$ python -q
>>> import numpy as np
>>> np.set_printoptions(precision=2, suppress=True, linewidth=200)
>>> F = np.loadtxt("case6.csv", delimiter=",")
>>> F.round(2) + 0
array([[-2.66,  0.63, -1.94,  1.95,  0.16, -1.37,  0.69,  0.59,  0.88, -2.54,  0.  ],
       [ 1.71, -0.73,  2.22,  0.32,  0.23,  0.89,  0.11,  1.95,  1.79, -2.78, -0.96],
       [ 0.  , -0.82, -2.16, -1.  , -0.11,  2.67,  1.04,  0.85,  2.12,  0.45,  2.24],
       [ 1.71,  0.29, -0.87, -0.69, -3.3 , -1.29,  1.27,  1.18, -1.69, -1.07,  1.1 ],
       [-0.19,  1.12, -0.79,  0.8 , -1.22,  2.93,  1.42, -0.59, -1.02, -0.09, -2.99],
       [ 0.95, -0.72, -1.85, -0.04, -0.18, -1.69, -0.31,  1.96,  1.6 ,  2.03, -2.58],
       [-2.28, -0.19,  2.2 ,  1.27, -2.66,  0.39, -0.36,  1.37,  0.83,  1.76,  0.53],
       [ 0.38, -0.61,  0.56, -0.35, -1.46, -1.15,  1.65, -3.32,  2.57, -0.14, -0.46],
       [-2.28, -1.82,  0.01, -3.51, -0.6 ,  0.04, -0.65,  0.17, -0.55, -1.16, -1.31],
       [ 0.76, -2.25, -1.27,  1.72, -1.4 ,  0.76, -3.16, -1.25, -0.21, -0.79,  0.06],
       [-0.19, -3.57,  0.34,  1.41,  0.97, -0.2 ,  2.53,  0.23, -1.55,  0.51,  0.04]])
>>> np.linalg.svd(F, compute_uv=False)
array([5., 5., 5., 5., 5., 5., 5., 5., 5., 5., 5.])
>>> round(F[:, 10] @ F[:, 0], 2)
np.float64(0.0)
>>> np.round(F @ F.T, 2) + 0
array([[25.,  0.,  0.,  0.,  0.,  0.,  0.,  0.,  0.,  0.,  0.],
       [ 0., 25.,  0.,  0.,  0.,  0.,  0.,  0.,  0.,  0.,  0.],
       [ 0.,  0., 25.,  0.,  0.,  0.,  0.,  0.,  0.,  0.,  0.],
       [ 0.,  0.,  0., 25.,  0.,  0.,  0.,  0.,  0.,  0.,  0.],
       [ 0.,  0.,  0.,  0., 25.,  0.,  0.,  0.,  0.,  0.,  0.],
       [ 0.,  0.,  0.,  0.,  0., 25.,  0.,  0.,  0.,  0.,  0.],
       [ 0.,  0.,  0.,  0.,  0.,  0., 25.,  0.,  0.,  0.,  0.],
       [ 0.,  0.,  0.,  0.,  0.,  0.,  0., 25.,  0.,  0.,  0.],
       [ 0.,  0.,  0.,  0.,  0.,  0.,  0.,  0., 25.,  0.,  0.],
       [ 0.,  0.,  0.,  0.,  0.,  0.,  0.,  0.,  0., 25.,  0.],
       [ 0.,  0.,  0.,  0.,  0.,  0.,  0.,  0.,  0.,  0., 25.]])
>>> rng = np.random.default_rng(693126)
>>> z = rng.permutation(11)
>>> z
array([10,  8,  1,  3,  2,  6,  7,  4,  5,  9,  0])
>>> other = F[z][:, z]
>>> np.sort(np.abs(np.linalg.eigvals(other)))
array([5., 5., 5., 5., 5., 5., 5., 5., 5., 5., 5.])
>>> other.round(2) + 0
array([[ 0.04, -1.55, -3.57,  1.41,  0.34,  2.53,  0.23,  0.97, -0.2 ,  0.51, -0.19],
       [-1.31, -0.55, -1.82, -3.51,  0.01, -0.65,  0.17, -0.6 ,  0.04, -1.16, -2.28],
       [-0.96,  1.79, -0.73,  0.32,  2.22,  0.11,  1.95,  0.23,  0.89, -2.78,  1.71],
       [ 1.1 , -1.69,  0.29, -0.69, -0.87,  1.27,  1.18, -3.3 , -1.29, -1.07,  1.71],
       [ 2.24,  2.12, -0.82, -1.  , -2.16,  1.04,  0.85, -0.11,  2.67,  0.45,  0.  ],
       [ 0.53,  0.83, -0.19,  1.27,  2.2 , -0.36,  1.37, -2.66,  0.39,  1.76, -2.28],
       [-0.46,  2.57, -0.61, -0.35,  0.56,  1.65, -3.32, -1.46, -1.15, -0.14,  0.38],
       [-2.99, -1.02,  1.12,  0.8 , -0.79,  1.42, -0.59, -1.22,  2.93, -0.09, -0.19],
       [-2.58,  1.6 , -0.72, -0.04, -1.85, -0.31,  1.96, -0.18, -1.69,  2.03,  0.95],
       [ 0.06, -0.21, -2.25,  1.72, -1.27, -3.16, -1.25, -1.4 ,  0.76, -0.79,  0.76],
       [ 0.  ,  0.88,  0.63,  1.95, -1.94,  0.69,  0.59,  0.16, -1.37, -2.54, -2.66]])
>>> np.allclose(other, F)
False
>>> Q, R = np.linalg.qr(F)
>>> R.round(2) + 0
array([[5., 0., 0., 0., 0., 0., 0., 0., 0., 0., 0.],
       [0., 5., 0., 0., 0., 0., 0., 0., 0., 0., 0.],
       [0., 0., 5., 0., 0., 0., 0., 0., 0., 0., 0.],
       [0., 0., 0., 5., 0., 0., 0., 0., 0., 0., 0.],
       [0., 0., 0., 0., 5., 0., 0., 0., 0., 0., 0.],
       [0., 0., 0., 0., 0., 5., 0., 0., 0., 0., 0.],
       [0., 0., 0., 0., 0., 0., 5., 0., 0., 0., 0.],
       [0., 0., 0., 0., 0., 0., 0., 5., 0., 0., 0.],
       [0., 0., 0., 0., 0., 0., 0., 0., 5., 0., 0.],
       [0., 0., 0., 0., 0., 0., 0., 0., 0., 5., 0.],
       [0., 0., 0., 0., 0., 0., 0., 0., 0., 0., 5.]])
>>> np.allclose(R.T @ R, F.T @ F)
True
>>> np.abs(np.diag(R))
array([5., 5., 5., 5., 5., 5., 5., 5., 5., 5., 5.])
>>> Q.shape, R.shape
((11, 11), (11, 11))
>>> abs(R[0, 0]), round(float(np.linalg.norm(F[:, 0])), 2)
(np.float64(5.0), 5.0)
>>> np.round(np.trace(Q @ Q.T), 2)
np.float64(11.0)
>>> W0 = np.array([[2, 6, 3, 2, 0, 3, 0, 8, 9, 0, 8, 3],
...     [9, 6, 2, 5, 5, 3, 5, 0, 0, 9, 2, 2],
...     [3, 7, 5, 3, 6, 5, 2, 9, 9, 9, 4, 7],
...     [0, 1, 5, 1, 7, 7, 1, 3, 4, 6, 4, 3],
...     [4, 8, 6, 9, 3, 4, 2, 1, 7, 8, 7, 9],
...     [0, 1, 3, 4, 0, 3, 8, 9, 2, 7, 4, 0],
...     [2, 1, 1, 6, 7, 0, 9, 2, 0, 0, 0, 1],
...     [0, 5, 3, 1, 9, 5, 0, 4, 1, 7, 3, 7],
...     [3, 1, 4, 0, 2, 2, 5, 5, 6, 5, 4, 4],
...     [8, 9, 5, 7, 0, 4, 1, 6, 4, 9, 3, 3],
...     [1, 8, 9, 5, 2, 1, 3, 6, 2, 7, 0, 9]])
>>> W0[4] = W0[10]
>>> W0
array([[2, 6, 3, 2, 0, 3, 0, 8, 9, 0, 8, 3],
       [9, 6, 2, 5, 5, 3, 5, 0, 0, 9, 2, 2],
       [3, 7, 5, 3, 6, 5, 2, 9, 9, 9, 4, 7],
       [0, 1, 5, 1, 7, 7, 1, 3, 4, 6, 4, 3],
       [1, 8, 9, 5, 2, 1, 3, 6, 2, 7, 0, 9],
       [0, 1, 3, 4, 0, 3, 8, 9, 2, 7, 4, 0],
       [2, 1, 1, 6, 7, 0, 9, 2, 0, 0, 0, 1],
       [0, 5, 3, 1, 9, 5, 0, 4, 1, 7, 3, 7],
       [3, 1, 4, 0, 2, 2, 5, 5, 6, 5, 4, 4],
       [8, 9, 5, 7, 0, 4, 1, 6, 4, 9, 3, 3],
       [1, 8, 9, 5, 2, 1, 3, 6, 2, 7, 0, 9]])
>>> # rows 4 and 10 are equal
>>> rk = np.linalg.matrix_rank(W0)
>>> rk
np.int64(10)
>>> N = np.linalg.svd(W0)[2][rk:].T
>>> np.allclose(W0 @ N, 0)
True
>>> N.shape
(12, 2)
>>> np.round(W0 @ N, 2) + 0
array([[0., 0.],
       [0., 0.],
       [0., 0.],
       [0., 0.],
       [0., 0.],
       [0., 0.],
       [0., 0.],
       [0., 0.],
       [0., 0.],
       [0., 0.],
       [0., 0.]])
>>> Uu, sv, Vh = np.linalg.svd(W0)
>>> np.argmax(sv[:-1] / (sv[1:] + 1e-6)) + 1
np.int64(10)
>>> other = Uu[:, :10] @ np.diag(sv[:10]) @ Vh[:10]
>>> round(float(np.abs(W0 - other).max()), 2)
0.0
>>> round(np.linalg.norm(W0 - other) / np.linalg.norm(W0), 2)
np.float64(0.0)
>>> np.linalg.matrix_rank(W0, rtol=0.05)
np.int64(9)
>>> np.round(np.linalg.norm(W0 - other, 2), 2), round(sv[10], 2)
(np.float64(0.0), np.float64(0.0))
>>> x0 = np.array([-2, -4, -3, 2, -1, -2, -5, 2, 2, -3, 1, -2])
>>> h1 = np.maximum(W0 @ x0, 0)
>>> h1
array([0, 0, 0, 0, 0, 0, 0, 0, 0, 0, 0])
>>> [round(float(x), 2) for x in np.linalg.svd(W0, compute_uv=False)[:3]]
[48.42, 15.6, 13.74]
>>> np.round(np.linalg.norm(W0, 2) / np.linalg.norm(W0), 2)
np.float64(0.85)
>>> z = rng.integers(0, 2, 11)
>>> E = np.triu((z[:, None] == z) & (rng.random((11, 11)) < 0.8), 1).astype(int)
>>> E += E.T
>>> E
array([[0, 0, 0, 0, 0, 1, 0, 0, 0, 1, 1],
       [0, 0, 1, 1, 0, 0, 1, 1, 0, 0, 0],
       [0, 1, 0, 0, 1, 0, 1, 1, 0, 0, 0],
       [0, 1, 0, 0, 1, 0, 1, 0, 0, 0, 0],
       [0, 0, 1, 1, 0, 0, 0, 1, 0, 0, 0],
       [1, 0, 0, 0, 0, 0, 0, 0, 1, 1, 1],
       [0, 1, 1, 1, 0, 0, 0, 1, 0, 0, 0],
       [0, 1, 1, 0, 1, 0, 1, 0, 0, 0, 0],
       [0, 0, 0, 0, 0, 1, 0, 0, 0, 1, 1],
       [1, 0, 0, 0, 0, 1, 0, 0, 1, 0, 1],
       [1, 0, 0, 0, 0, 1, 0, 0, 1, 1, 0]])
>>> rk = np.linalg.matrix_rank(E)
>>> rk
np.int64(10)
>>> N = np.linalg.svd(E)[2][rk:].T
>>> [int(np.linalg.matrix_rank(E[:i])) for i in range(1, len(E) + 1)]
[1, 2, 3, 4, 5, 6, 7, 8, 8, 9, 10]
>>> N.shape
(11, 1)
>>> np.round(E @ N, 2) + 0
array([[0.],
       [0.],
       [0.],
       [0.],
       [0.],
       [0.],
       [0.],
       [0.],
       [0.],
       [0.],
       [0.]])
>>> np.allclose(E @ N, 0)
True
>>> [int(np.linalg.matrix_rank(E[:, :j + 1])) for j in range(11)]
[1, 2, 3, 4, 5, 6, 7, 8, 8, 9, 10]
>>> np.round(N @ N.T, 2) + 0
array([[ 0.5,  0. ,  0. ,  0. ,  0. ,  0. ,  0. ,  0. , -0.5,  0. ,  0. ],
       [ 0. ,  0. ,  0. ,  0. ,  0. ,  0. ,  0. ,  0. ,  0. ,  0. ,  0. ],
       [ 0. ,  0. ,  0. ,  0. ,  0. ,  0. ,  0. ,  0. ,  0. ,  0. ,  0. ],
       [ 0. ,  0. ,  0. ,  0. ,  0. ,  0. ,  0. ,  0. ,  0. ,  0. ,  0. ],
       [ 0. ,  0. ,  0. ,  0. ,  0. ,  0. ,  0. ,  0. ,  0. ,  0. ,  0. ],
       [ 0. ,  0. ,  0. ,  0. ,  0. ,  0. ,  0. ,  0. ,  0. ,  0. ,  0. ],
       [ 0. ,  0. ,  0. ,  0. ,  0. ,  0. ,  0. ,  0. ,  0. ,  0. ,  0. ],
       [ 0. ,  0. ,  0. ,  0. ,  0. ,  0. ,  0. ,  0. ,  0. ,  0. ,  0. ],
       [-0.5,  0. ,  0. ,  0. ,  0. ,  0. ,  0. ,  0. ,  0.5,  0. ,  0. ],
       [ 0. ,  0. ,  0. ,  0. ,  0. ,  0. ,  0. ,  0. ,  0. ,  0. ,  0. ],
       [ 0. ,  0. ,  0. ,  0. ,  0. ,  0. ,  0. ,  0. ,  0. ,  0. ,  0. ]])
>>> t3 = np.stack([E, 4 * E, E[::-1]])
>>> np.einsum("bij,cij->bc", t3, t3)
array([[ 40, 160,  20],
       [160, 640,  80],
       [ 20,  80,  40]])
>>> np.linalg.norm(t3, axis=(1, 2))
array([ 6.32, 25.3 ,  6.32])
>>> np.linalg.det(t3)
array([0., 0., 0.])
>>> (t3 @ E.T).shape
(3, 11, 11)
>>> np.linalg.matrix_rank(t3.reshape(3, -1))
np.int64(2)
>>> t3.shape
(3, 11, 11)
>>> m1 = np.load("layer12.npy")
>>> m1
array([[ 32, -24, -40,  24,  64,  56, -48, -64, -64],
       [ 28, -21, -35,  21,  56,  49, -42, -56, -56],
       [ -4,   3,   5,  -3,  -8,  -7,   6,   8,   8],
       [ 20, -15, -25,  15,  40,  35, -30, -40, -40],
       [-32,  24,  40, -24, -64, -56,  48,  64,  64]])
>>> # column 8 repeats column 7
>>> rk = np.linalg.matrix_rank(m1)
>>> rk
np.int64(1)
>>> N = np.linalg.svd(m1)[2][rk:].T
>>> [int(np.linalg.matrix_rank(m1[:i])) for i in range(1, len(m1) + 1)]
[1, 1, 1, 1, 1]
>>> np.allclose(m1 @ N, 0)
True
>>> [int(np.linalg.matrix_rank(m1[:, :j + 1])) for j in range(9)]
[1, 1, 1, 1, 1, 1, 1, 1, 1]
>>> round(float(np.linalg.norm(m1, 2) / np.linalg.norm(m1)), 2)
1.0
>>> np.linalg.matrix_rank(m1, rtol=0.1)
np.int64(1)
>>> np.argsort(-np.linalg.norm(m1, axis=0).round(6), kind="stable")[:3]
array([4, 7, 8])
>>> Uu, sv, Vh = np.linalg.svd(m1)
>>> evecs = Vh[:(sv > 1e-8).sum()]
>>> x0 = m1[2] + -2 * m1[0] + rng.integers(2) * np.eye(9)[5]
>>> x0
array([ -68.,   51.,   85.,  -51., -136., -118.,  102.,  136.,  136.])
>>> evecs.T @ evecs
array([[ 0.05, -0.04, -0.06,  0.04,  0.1 ,  0.08, -0.07, -0.1 , -0.1 ],
       [-0.04,  0.03,  0.04, -0.03, -0.07, -0.06,  0.05,  0.07,  0.07],
       [-0.06,  0.04,  0.07, -0.04, -0.12, -0.1 ,  0.09,  0.12,  0.12],
       [ 0.04, -0.03, -0.04,  0.03,  0.07,  0.06, -0.05, -0.07, -0.07],
       [ 0.1 , -0.07, -0.12,  0.07,  0.19,  0.17, -0.14, -0.19, -0.19],
       [ 0.08, -0.06, -0.1 ,  0.06,  0.17,  0.15, -0.12, -0.17, -0.17],
       [-0.07,  0.05,  0.09, -0.05, -0.14, -0.12,  0.11,  0.14,  0.14],
       [-0.1 ,  0.07,  0.12, -0.07, -0.19, -0.17,  0.14,  0.19,  0.19],
       [-0.1 ,  0.07,  0.12, -0.07, -0.19, -0.17,  0.14,  0.19,  0.19]])
>>> np.linalg.matrix_rank(np.vstack([m1, x0]))
np.int64(2)
>>> arr = np.loadtxt("out11.csv", delimiter=",")
>>> arr
array([[0., 2., 0., 0., 0., 0., 0., 0., 0.],
       [0., 0., 0., 0., 0., 0., 0., 2., 0.],
       [0., 0., 0., 0., 0., 2., 0., 0., 0.],
       [0., 0., 0., 0., 0., 0., 1., 0., 0.],
       [0., 0., 0., 0., 3., 0., 0., 0., 0.],
       [0., 0., 0., 0., 0., 0., 0., 0., 0.],
       [0., 0., 3., 0., 0., 0., 0., 0., 0.],
       [0., 0., 0., 0., 0., 0., 0., 0., 3.],
       [0., 0., 0., 0., 0., 0., 0., 0., 0.]])
>>> np.unique(arr.round(6), axis=0).shape
(8, 9)
>>> round(np.trace(np.linalg.pinv(arr) @ arr), 2)
np.float64(7.0)
>>> np.linalg.lstsq(arr[:-1].T, arr[-1])[2]
np.int32(7)
>>> r0 = np.array([1, 2])
>>> np.array([np.convolve(row, r0, "same") for row in arr])
array([[0., 2., 4., 0., 0., 0., 0., 0., 0.],
       [0., 0., 0., 0., 0., 0., 0., 2., 4.],
       [0., 0., 0., 0., 0., 2., 4., 0., 0.],
       [0., 0., 0., 0., 0., 0., 1., 2., 0.],
       [0., 0., 0., 0., 3., 6., 0., 0., 0.],
       [0., 0., 0., 0., 0., 0., 0., 0., 0.],
       [0., 0., 3., 6., 0., 0., 0., 0., 0.],
       [0., 0., 0., 0., 0., 0., 0., 0., 3.],
       [0., 0., 0., 0., 0., 0., 0., 0., 0.]])
>>> K = np.loadtxt("data.csv", delimiter=",")
>>> K
array([[ 0., -1.,  4.,  4., -2.,  0.,  2., -6.,  1., -6., -5.],
       [ 1.,  0., -1., -1., -6.,  1., -2.,  3.,  0.,  1., -1.],
       [-4.,  1.,  0., -2.,  1.,  3.,  2.,  2.,  3.,  4.,  5.],
       [-4.,  1.,  2.,  0.,  2., -3., -1., -4.,  2., -3.,  1.],
       [ 2.,  6., -1., -2.,  0.,  3.,  2.,  5., -2.,  0.,  3.],
       [ 0., -1., -3.,  3., -3.,  0., -6.,  1.,  2.,  3.,  0.],
       [-2.,  2., -2.,  1., -2.,  6.,  0.,  0.,  6.,  0.,  1.],
       [ 6., -3., -2.,  4., -5., -1.,  0.,  0.,  4.,  1., -2.],
       [-1.,  0., -3., -2.,  2., -2., -6., -4.,  0.,  6.,  1.],
       [ 6., -1., -4.,  3.,  0., -3.,  0., -1., -6.,  0.,  0.],
       [ 5.,  1., -5., -1., -3.,  0., -1.,  2., -1.,  0.,  0.]])
>>> x0 = np.array([5, 2, -7, -6, -6, -8, 0, -9, 7, -7, 7])
>>> x0 @ K @ x0
np.float64(0.0)
>>> Q = np.linalg.solve(np.eye(11) - K, np.eye(11) + K)
>>> np.round(np.linalg.det(Q), 2)
np.float64(1.0)
>>> np.round(Q @ Q.T, 2) + 0
array([[1., 0., 0., 0., 0., 0., 0., 0., 0., 0., 0.],
       [0., 1., 0., 0., 0., 0., 0., 0., 0., 0., 0.],
       [0., 0., 1., 0., 0., 0., 0., 0., 0., 0., 0.],
       [0., 0., 0., 1., 0., 0., 0., 0., 0., 0., 0.],
       [0., 0., 0., 0., 1., 0., 0., 0., 0., 0., 0.],
       [0., 0., 0., 0., 0., 1., 0., 0., 0., 0., 0.],
       [0., 0., 0., 0., 0., 0., 1., 0., 0., 0., 0.],
       [0., 0., 0., 0., 0., 0., 0., 1., 0., 0., 0.],
       [0., 0., 0., 0., 0., 0., 0., 0., 1., 0., 0.],
       [0., 0., 0., 0., 0., 0., 0., 0., 0., 1., 0.],
       [0., 0., 0., 0., 0., 0., 0., 0., 0., 0., 1.]])
